$ ipython --no-banner

In [1]: import numpy as np

In [2]: import numpy.linalg as la

In [3]: np.set_printoptions(suppress=True, linewidth=120)

In [4]: tidy = lambda a: np.round(a, 2) + 0

In [5]: E = np.load("w.npy")

In [6]: E
Out[6]: 
array([[ -6.27,  19.39, -13.95,   1.73],
       [ -3.9 ,   1.71, -12.16,  -2.21],
       [ -6.41,  17.36, -13.11,  -0.13],
       [ -5.37,   0.32,  -9.56,   0.49],
       [ 12.  ,   1.23,  12.83,  -6.2 ],
       [ 14.65,   0.13,  13.06,  -6.45],
       [ 14.94,   1.05,  12.75,  -5.76],
       [ -5.98,  19.42, -11.99,   0.36],
       [ 15.07,   0.95,  11.65,  -7.18],
       [ 13.75,  -0.44,  14.04,  -7.59],
       [ -5.45,  -0.61, -10.53,  -1.81],
       [ -6.54,   0.37,  -9.87,  -1.55],
       [ -5.29,   2.29, -11.83,  -0.53],
       [ 13.57,   0.26,  13.03,  -6.84],
       [ 14.76,   1.41,  13.29,  -6.95],
       [ -7.58,   1.52, -11.58,  -1.29],
       [ -7.75,   0.53, -10.23,  -1.65],
       [ -5.54,   2.2 , -10.99,  -2.61],
       [ -4.94,   0.97,  -9.88,  -1.32],
       [ -6.76,  18.55, -12.75,   1.38],
       [ -6.39,   0.74, -10.93,  -2.73],
       [ 14.75,   1.05,  12.65,  -6.38],
       [ -5.42,  15.9 , -13.19,   0.87],
       [ -6.13,  16.49, -14.11,   0.63],
       [ 14.31,  -0.28,  12.04,  -6.18]])

In [7]: G = E.T @ E

In [8]: tidy(np.trace(G)), tidy((E ** 2).sum())
Out[8]: (np.float64(8483.06), np.float64(8483.06))

In [9]: np.allclose(G, G.T)
Out[9]: True

In [10]: tidy(G)
Out[10]: 
array([[ 2409.1 ,  -642.14,  2753.5 ,  -785.74],
       [ -642.14,  1947.98, -1455.08,    37.38],
       [ 2753.5 , -1455.08,  3691.95,  -662.54],
       [ -785.74,    37.38,  -662.54,   434.04]])

In [11]: tidy(np.diag(G))
Out[11]: array([2409.1 , 1947.98, 3691.95,  434.04])

In [12]: tidy(la.svd(E, compute_uv=False) ** 2)
Out[12]: array([6562.33, 1615.09,  287.13,   18.52])

In [13]: lab = E[:, 1] > np.median(E[:, 1])

In [14]: u = E[lab].mean(axis=0) - E[~lab].mean(axis=0)

In [15]: (((E - E.mean(axis=0)) @ u > 0) == lab).mean()
Out[15]: np.float64(0.68)

In [16]: T = np.stack([E, 4 * E, E[::-1]])

In [17]: la.matrix_rank(T.reshape(3, -1))
Out[17]: np.int64(2)

In [18]: tidy(la.norm(T, axis=(1, 2)))
Out[18]: array([ 92.1 , 368.41,  92.1 ])

In [19]: (T @ E.T).shape
Out[19]: (3, 25, 25)

In [20]: D = la.norm(E[:, None] - E[None], axis=-1)

In [21]: np.flatnonzero(D[6] < D.mean() / 2)
Out[21]: array([ 4,  5,  6,  8,  9, 13, 14, 21, 24])

In [22]: (D + 1e9 * np.eye(25)).round(6).argmin(axis=1)
Out[22]: array([19, 17, 23, 18, 13, 21, 21, 19, 21, 13, 11, 16, 17,  5, 21, 16, 11, 20, 11,  0, 11,  6, 23, 22,  5])

In [23]: np.unravel_index(D.round(6).argmax(), D.shape)
Out[23]: (np.int64(0), np.int64(9))

In [24]: D.mean(axis=1).argmax()
Out[24]: np.int64(9)

In [25]: data = np.load("run13.npy")

In [26]: data
Out[26]: 
array([[0, 0, 0],
       [0, 7, 0],
       [0, 8, 2]])

In [27]: # column 1 is much longer than the rest

In [28]: rng = np.random.default_rng(671)

In [29]: other = data + rng.integers(-2, 3, (3, 2)) @ rng.integers(-2, 3, (2, 3))

In [30]: other
Out[30]: 
array([[-1, -2,  2],
       [ 5,  9,  2],
       [ 5, 10,  4]])

In [31]: other - data
Out[31]: 
array([[-1, -2,  2],
       [ 5,  2,  2],
       [ 5,  2,  2]])

In [32]: Q, evecs = la.qr(other[:, :1])[0], la.qr(other[:, 1:])[0]

In [33]: sigma = la.svd(Q.T @ evecs, compute_uv=False)

In [34]: tidy(la.norm(Q @ Q.T - evecs @ evecs.T, 2))
Out[34]: np.float64(1.0)

In [35]: tidy(sigma)
Out[35]: array([1.])

In [36]: Xc = E - E.mean(axis=0)

In [37]: U, sigma, vt = la.svd(Xc, full_matrices=False)

In [38]: tidy(sigma)
Out[38]: array([80.19, 31.27,  4.63,  3.64])

In [39]: np.abs(U[:, 0]).argmax()
Out[39]: np.int64(9)

In [40]: tidy(vt[0] * np.sign(vt[0, np.abs(vt[0]).argmax()]))
Out[40]: array([ 0.6 , -0.27,  0.73, -0.19])

In [41]: m1 = np.loadtxt("sample16.csv", delimiter=",")

In [42]: m1
Out[42]: 
array([[ 0.,  1.,  5.,  5.],
       [ 0.,  0., -3.,  1.],
       [ 0.,  0.,  0.,  4.],
       [ 0.,  0.,  0.,  0.]])

In [43]: # triangular, det is the product of the diagonal

In [44]: G = data.T @ data

In [45]: np.diag(G)
Out[45]: array([  0, 113,   4])

In [46]: tidy(la.svd(data, compute_uv=False) ** 2)
Out[46]: array([115.3,   1.7,   0. ])

In [47]: tidy(la.eigvalsh(G)[::-1])
Out[47]: array([115.3,   1.7,   0. ])

In [48]: U, sigma, vt = la.svd(m1)

In [49]: tidy(sigma)
Out[49]: array([7.82, 3.96, 0.39, 0.  ])

In [50]: other = U[:, :3] @ np.diag(sigma[:3]) @ vt[:3]

In [51]: tidy(la.norm(m1 - other) / la.norm(m1))
Out[51]: np.float64(0.0)

In [52]: tidy(np.abs(m1 - other).max())
Out[52]: np.float64(0.0)

In [53]: la.matrix_rank(m1, rtol=0.05)
Out[53]: np.int64(2)

In [54]: la.matrix_rank(other)
Out[54]: np.int64(3)

In [55]: la.lstsq(m1[:-1].T, m1[-1])[2]
Out[55]: np.int32(3)

In [56]: tidy(m1 @ la.pinv(m1) @ m1)
Out[56]: 
array([[ 0.,  1.,  5.,  5.],
       [ 0.,  0., -3.,  1.],
       [ 0.,  0.,  0.,  4.],
       [ 0.,  0.,  0.,  0.]])

In [57]: np.abs(np.diag(la.qr(m1)[1])) > 1e-9
Out[57]: array([False, False, False, False])

In [58]: np.unique(m1.round(6), axis=0).shape
Out[58]: (4, 4)

In [59]: tidy(np.trace(la.pinv(m1) @ m1))
Out[59]: np.float64(3.0)

In [60]: K = np.array([[211, -59, -35, -116, 156, 91],
    ...:     [-59, 29, 35, 10, -46, -3],
    ...:     [-35, 35, 75, -20, -20, 25],
    ...:     [-116, 10, -20, 106, -78, -92],
    ...:     [156, -46, -20, -78, 122, 60],
    ...:     [91, -3, 25, -92, 60, 81]])

In [61]: # symmetric, so the eigenvalues are real

In [62]: lab = rng.permutation(6)

In [63]: lab
Out[63]: array([3, 1, 0, 2, 4, 5])

In [64]: other = K[lab][:, lab]

In [65]: tidy(la.det(other)), tidy(la.det(K[lab]))
Out[65]: (np.float64(0.0), np.float64(0.0))

In [66]: np.trace(other)
Out[66]: np.int64(624)

In [67]: other
Out[67]: 
array([[ 106,   10, -116,  -20,  -78,  -92],
       [  10,   29,  -59,   35,  -46,   -3],
       [-116,  -59,  211,  -35,  156,   91],
       [ -20,   35,  -35,   75,  -20,   25],
       [ -78,  -46,  156,  -20,  122,   60],
       [ -92,   -3,   91,   25,   60,   81]])

In [68]: np.allclose(other, K)
Out[68]: False

In [69]: W0 = np.loadtxt("test9.csv", delimiter=",")

In [70]: W0
Out[70]: 
array([[ 0.  ,  1.6 ,  0.  , -3.24, -3.24],
       [ 0.  ,  0.75,  0.  , -1.87, -1.87],
       [ 0.  ,  0.72,  0.  , -1.84, -1.84],
       [ 0.  ,  0.71,  0.  , -1.82, -1.82],
       [ 0.  ,  0.66,  0.  , -1.75, -1.75],
       [ 0.  ,  0.49,  0.  , -1.53, -1.53],
       [ 0.  ,  0.32,  0.  , -1.34, -1.34],
       [ 0.  , -0.01,  0.  , -0.99, -0.99],
       [ 0.  , -0.04,  0.  , -0.96, -0.96],
       [ 0.  , -0.11,  0.  , -0.89, -0.89],
       [ 0.  , -0.15,  0.  , -0.85, -0.85],
       [ 0.  , -0.25,  0.  , -0.64, -0.64],
       [ 0.  , -0.23,  0.  , -0.51, -0.51],
       [ 0.  , -0.22,  0.  , -0.46, -0.46],
       [ 0.  , -0.01,  0.  , -0.02, -0.02],
       [ 0.  ,  0.73,  0.  ,  1.59,  1.59],
       [ 0.  ,  0.78,  0.  ,  1.7 ,  1.7 ],
       [ 0.  ,  1.08,  0.  ,  2.43,  2.43],
       [ 0.  ,  1.55,  0.  ,  3.7 ,  3.7 ],
       [ 0.  ,  1.57,  0.  ,  3.75,  3.75],
       [ 0.  ,  1.59,  0.  ,  3.82,  3.82],
       [ 0.  ,  1.84,  0.  ,  4.51,  4.51],
       [ 0.  ,  3.55,  0.  , 10.15, 10.15],
       [ 0.  ,  4.23,  0.  , 12.68, 12.68],
       [ 0.  ,  4.3 ,  0.  , 12.97, 12.97],
       [ 0.  ,  5.15,  0.  , 16.39, 16.39]])

In [71]: # rows and columns are dependent

In [72]: U, sigma, vt = la.svd(W0)

In [73]: evecs = vt[:(sigma > 1e-8).sum()]

In [74]: vec = W0[20] + 2 * W0[5] + rng.integers(2) * np.eye(5)[4]

In [75]: tidy(vec)
Out[75]: array([0.  , 2.57, 0.  , 0.76, 1.76])

In [76]: np.allclose(evecs.T @ evecs @ vec, vec)
Out[76]: False
